% python3 -q
>>> import numpy as np
>>> from numpy import linalg as LA
>>> np.set_printoptions(precision=2, suppress=True, linewidth=120, sign=" ")
>>> def rnd(a):
...     return np.round(a, 2) + 0
... 
>>> E = np.load("m.npy")
>>> E
array([[ 10,  10,   6,   1,  15,   0,   1],
       [ 10,  10,  -7,  16,   8, -11,   5],
       [  6,  -7, -16,  -5,   6,  -1, -12],
       [  1,  16,  -5,   6,  -7, -11,  -7],
       [ 15,   8,   6,  -7,  18, -11,  -2],
       [  0, -11,  -1, -11, -11,  10,  -1],
       [  1,   5, -12,  -7,  -2,  -1, -16]])
>>> # symmetric, so the eigenvalues are real
>>> u = np.array([3, 2, 3, 0, 3, 2, 2])
>>> A2 = E + np.outer(u, np.eye(7)[0])
>>> rnd(LA.det(A2) / LA.det(E)), rnd(1 + LA.solve(E, u)[0])
(np.float64(1.36), np.float64(1.36))
>>> rng = np.random.default_rng(38254)
>>> feats = rng.normal(size=(41, 5)) + 5 * np.array([1, 2, 2, 3, 1])
>>> rnd(feats)
array([[  4.21,   7.44,  10.52,  15.27,   4.26],
       [  4.94,   9.75,   9.16,  15.56,   5.47],
       [  4.81,   9.68,  10.62,  14.94,   4.73],
       [  4.52,   8.35,   9.71,  13.71,   5.02],
       [  6.49,  11.05,  10.86,  16.82,   6.06],
       [  5.25,   8.73,  10.1 ,  16.18,   4.74],
       [  4.86,   9.84,   9.68,  15.03,   6.18],
       [  4.86,   9.29,  11.26,  16.12,   5.32],
       [  4.05,  11.23,  10.49,  12.78,   5.04],
       [  4.79,   9.73,   9.76,  15.07,   6.11],
       [  4.72,   9.09,  11.01,  15.36,   4.38],
       [  5.8 ,   9.38,  10.2 ,  14.96,   4.62],
       [  3.82,   9.92,  10.64,  15.67,   6.01],
       [  6.05,  11.1 ,  10.04,  14.26,   5.05],
       [  4.05,   8.78,  10.39,  13.89,   4.53],
       [  4.04,  10.47,   9.42,  14.71,   6.96],
       [  3.75,   8.12,   9.47,  14.95,   3.15],
       [  4.32,   8.63,   9.79,  14.68,   5.8 ],
       [  5.18,  10.28,   9.08,  15.02,   5.65],
       [  4.74,   9.71,  10.84,  15.07,   6.29],
       [  4.74,  11.71,  11.97,  15.43,   5.38],
       [  5.47,  10.9 ,  10.84,  14.38,   5.27],
       [  4.34,   9.29,   9.08,  14.41,   5.71],
       [  4.73,  10.96,  10.62,  15.09,   3.86],
       [  5.45,   8.63,  10.01,  16.46,   6.08],
       [  3.14,  11.09,   8.72,  14.22,   6.04],
       [  6.03,  10.49,  11.52,  13.89,   5.36],
       [  5.76,   8.63,   9.58,  16.54,   5.44],
       [  5.26,  10.68,  10.82,  15.41,   5.21],
       [  6.76,   9.39,   9.35,  14.64,   6.49],
       [  3.85,  11.25,   9.52,  14.66,   5.54],
       [  5.57,  10.42,  11.68,  13.65,   4.26],
       [  2.98,   9.53,  10.34,  13.98,   5.48],
       [  5.76,   9.4 ,   9.14,  15.04,   6.55],
       [  4.69,   9.92,   8.59,  14.44,   6.33],
       [  4.67,   9.94,  10.45,  14.77,   7.81],
       [  5.48,   9.52,   9.31,  15.94,   5.45],
       [  3.  ,   8.61,   9.88,  14.42,   4.37],
       [  5.8 ,  10.89,   9.41,  16.13,   6.19],
       [  5.45,   9.08,   8.49,  16.21,   3.99],
       [  3.57,   9.87,  11.67,  14.79,   5.64]])
>>> A2 = feats / np.sqrt((feats ** 2).mean(axis=1, keepdims=True))
>>> LA.matrix_rank(feats - feats.mean(axis=1, keepdims=True))
np.int64(4)
>>> rnd(LA.norm(A2, axis=1))
array([ 2.24,  2.24,  2.24,  2.24,  2.24,  2.24,  2.24,  2.24,  2.24,  2.24,  2.24,  2.24,  2.24,  2.24,  2.24,  2.24,
        2.24,  2.24,  2.24,  2.24,  2.24,  2.24,  2.24,  2.24,  2.24,  2.24,  2.24,  2.24,  2.24,  2.24,  2.24,  2.24,
        2.24,  2.24,  2.24,  2.24,  2.24,  2.24,  2.24,  2.24,  2.24])
>>> z = feats[:, 4] > np.median(feats[:, 4])
>>> u = feats[z].mean(axis=0) - feats[~z].mean(axis=0)
>>> ((feats - feats.mean(axis=0)) @ u > 0).astype(int)
array([ 0,  1,  0,  0,  1,  0,  1,  0,  0,  1,  0,  0,  1,  0,  0,  1,  0,  1,  1,  1,  0,  0,  1,  0,  1,  1,  0,  1,
        0,  1,  1,  0,  1,  1,  1,  1,  1,  0,  1,  0,  0])
>>> rnd((((feats - feats.mean(axis=0)) @ u > 0) == z).mean())
np.float64(0.93)
>>> z.astype(int)
array([ 0,  1,  0,  0,  1,  0,  1,  0,  0,  1,  0,  0,  1,  0,  0,  1,  0,  1,  1,  1,  0,  0,  1,  0,  1,  1,  0,  0,
        0,  1,  1,  0,  1,  1,  1,  1,  0,  0,  1,  0,  1])
>>> M = np.load("layer0.npy")
>>> M
array([[ 0,  1,  0,  0,  0,  0,  0,  0],
       [ 1,  0,  0,  0,  0,  0,  0,  1],
       [ 0,  0,  0,  0,  0,  1,  0,  0],
       [ 0,  0,  0,  0,  0,  0,  0,  0],
       [ 0,  0,  0,  0,  0,  1,  1,  1],
       [ 0,  0,  1,  0,  1,  0,  0,  1],
       [ 0,  0,  0,  0,  1,  0,  0,  0],
       [ 0,  1,  0,  0,  1,  1,  0,  0]])
>>> # rows and columns are dependent
>>> [round(float(x), 2) for x in LA.svd(M, compute_uv=False)[:3]]
[2.44, 1.76, 1.62]
>>> np.argsort(-LA.norm(M, axis=0).round(6), kind="stable")[:3]
array([ 4,  5,  7])
>>> np.argwhere(np.triu(M))
array([[ 0,  1],
       [ 1,  7],
       [ 2,  5],
       [ 4,  5],
       [ 4,  6],
       [ 4,  7],
       [ 5,  7]])
>>> low = np.diag(M.sum(axis=1)) - M
>>> rnd(LA.eigvalsh(low))
array([ 0.  ,  0.  ,  0.38,  0.7 ,  1.59,  2.62,  4.3 ,  4.41])
>>> low
array([[ 1, -1,  0,  0,  0,  0,  0,  0],
       [-1,  2,  0,  0,  0,  0,  0, -1],
       [ 0,  0,  1,  0,  0, -1,  0,  0],
       [ 0,  0,  0,  0,  0,  0,  0,  0],
       [ 0,  0,  0,  0,  3, -1, -1, -1],
       [ 0,  0, -1,  0, -1,  3,  0, -1],
       [ 0,  0,  0,  0, -1,  0,  1,  0],
       [ 0, -1,  0,  0, -1, -1,  0,  3]])
>>> z = rng.permutation(8)
>>> z
array([ 4,  1,  3,  7,  0,  6,  2,  5])
>>> A2 = M[z][:, z]
>>> rnd(LA.det(A2)), rnd(LA.det(M[z]))
(np.float64(0.0), np.float64(0.0))
>>> np.diag(A2)
array([ 0,  0,  0,  0,  0,  0,  0,  0])
>>> mat = np.loadtxt("mat.csv", delimiter=",")
>>> mat
array([[ -6.,   8., -13., -13., -14.,   3.,  11.],
       [  8., -16., -11., -12.,  -4.,  -2.,  12.],
       [-13., -11.,  16.,  15.,   0.,  12.,  -6.],
       [-13., -12.,  15., -16., -11., -14.,  -6.],
       [-14.,  -4.,   0., -11., -10.,   7.,  12.],
       [  3.,  -2.,  12., -14.,   7.,   0.,  -8.],
       [ 11.,  12.,  -6.,  -6.,  12.,  -8., -16.]])
>>> # equal to its transpose
>>> C2 = mat.T @ mat
>>> np.allclose(C2, C2.T)
True
>>> np.diag(C2)
array([  764.,   749.,   951.,  1147.,   626.,   466.,   801.])
>>> LA.matrix_rank(C2)
np.int64(7)
